>>> import numpy as np
>>> import numpy.linalg as la
>>> np.set_printoptions(suppress=True, linewidth=200)
>>> rd = lambda a: np.round(a, 2) + 0
>>> data = np.array([[0.0, 1.0, 2.0, 2.0, 2.0],
...     [1.0, 0.0, 0.0, 0.0, 0.0],
...     [2.0, 0.0, 0.0, 0.0, 0.0],
...     [2.0, 0.0, 0.0, 0.0, 0.0],
...     [2.0, 0.0, 0.0, 0.0, 0.0]])
>>> w, V = la.eigh(data)
>>> x = np.array([-1, -1, -2, 3, 3])
>>> print(rd(V * np.maximum(w, 0) @ V.T))
[[1.8  0.5  1.   1.   1.  ]
 [0.5  0.14 0.28 0.28 0.28]
 [1.   0.28 0.55 0.55 0.55]
 [1.   0.28 0.55 0.55 0.55]
 [1.   0.28 0.55 0.55 0.55]]
>>> w, V = la.eigh(data)
>>> print(rd(la.eigvalsh(data @ data)))
[ 0.  0.  0. 13. 13.]
>>> print(rd(la.svd(data, compute_uv=False)))
[3.61 3.61 0.   0.   0.  ]
>>> print(rd(np.abs(V[:, -1])))
[0.71 0.2  0.39 0.39 0.39]
>>> print(rd(la.eigvalsh(data + 4 * np.eye(5))))
[0.39 4.   4.   4.   7.61]
>>> print(w.sum(), np.trace(data))
0.0 0.0
>>> print(rd(w))
[-3.61  0.    0.    0.    3.61]
>>> print(np.unique(w.round(6) + 0, return_counts=True)[1])
[1 3 1]
>>> print((w > 1e-8).sum(), (w < -1e-8).sum())
1 1
>>> print(np.abs(V[:, -1]).round(6).argmax())
0
>>> def softmax(z):
...     e = np.exp(z - z.max(axis=-1, keepdims=True))
...     return e / e.sum(axis=-1, keepdims=True)
... 
>>> print(rd(softmax(data[3])))
[0.65 0.09 0.09 0.09 0.09]
>>> print(rd(softmax(10 * data[3])))
[1. 0. 0. 0. 0.]
>>> att = data @ data.T / np.sqrt(5)
>>> print(rd(softmax(att + np.triu(np.full(att.shape, -np.inf), 1))))
[[1.   0.   0.   0.   0.  ]
 [0.39 0.61 0.   0.   0.  ]
 [0.11 0.26 0.63 0.   0.  ]
 [0.06 0.16 0.39 0.39 0.  ]
 [0.05 0.11 0.28 0.28 0.28]]
>>> print(softmax(att).round(6).argmax(axis=1))
[0 2 2 2 2]
>>> feats = np.load("layer1.npy")
>>> print(feats)
[[2 3 3 2]
 [3 0 0 0]
 [3 0 0 0]
 [2 0 0 0]]
>>> rk = la.matrix_rank(feats)
>>> print(rk)
2
>>> null = la.svd(feats)[2][rk:].T
>>> print(la.matrix_rank(feats.T @ feats), la.matrix_rank(feats @ feats.T))
2 2
>>> print([int(la.matrix_rank(np.delete(feats, i, axis=0))) for i in range(4)])
[1, 2, 2, 2]
>>> print([int(la.matrix_rank(feats[:, :j + 1])) for j in range(4)])
[1, 2, 2, 2]
>>> print(rd(feats @ null))
[[0. 0.]
 [0. 0.]
 [0. 0.]
 [0. 0.]]
>>> rng = np.random.default_rng(585)
>>> idx = rng.permutation(4)
>>> print(idx)
[2 3 1 0]
>>> M2 = feats[idx][:, idx]
>>> print(rd(la.det(M2)), rd(la.det(feats[idx])))
0.0 0.0
>>> print(np.allclose(M2, feats))
False
>>> print(M2)
[[0 0 0 3]
 [0 0 0 2]
 [0 0 0 3]
 [3 2 3 2]]
>>> print(rd(np.sort(np.abs(la.eigvals(M2)))))
[0.  0.  3.8 5.8]
>>> print(np.trace(M2))
2
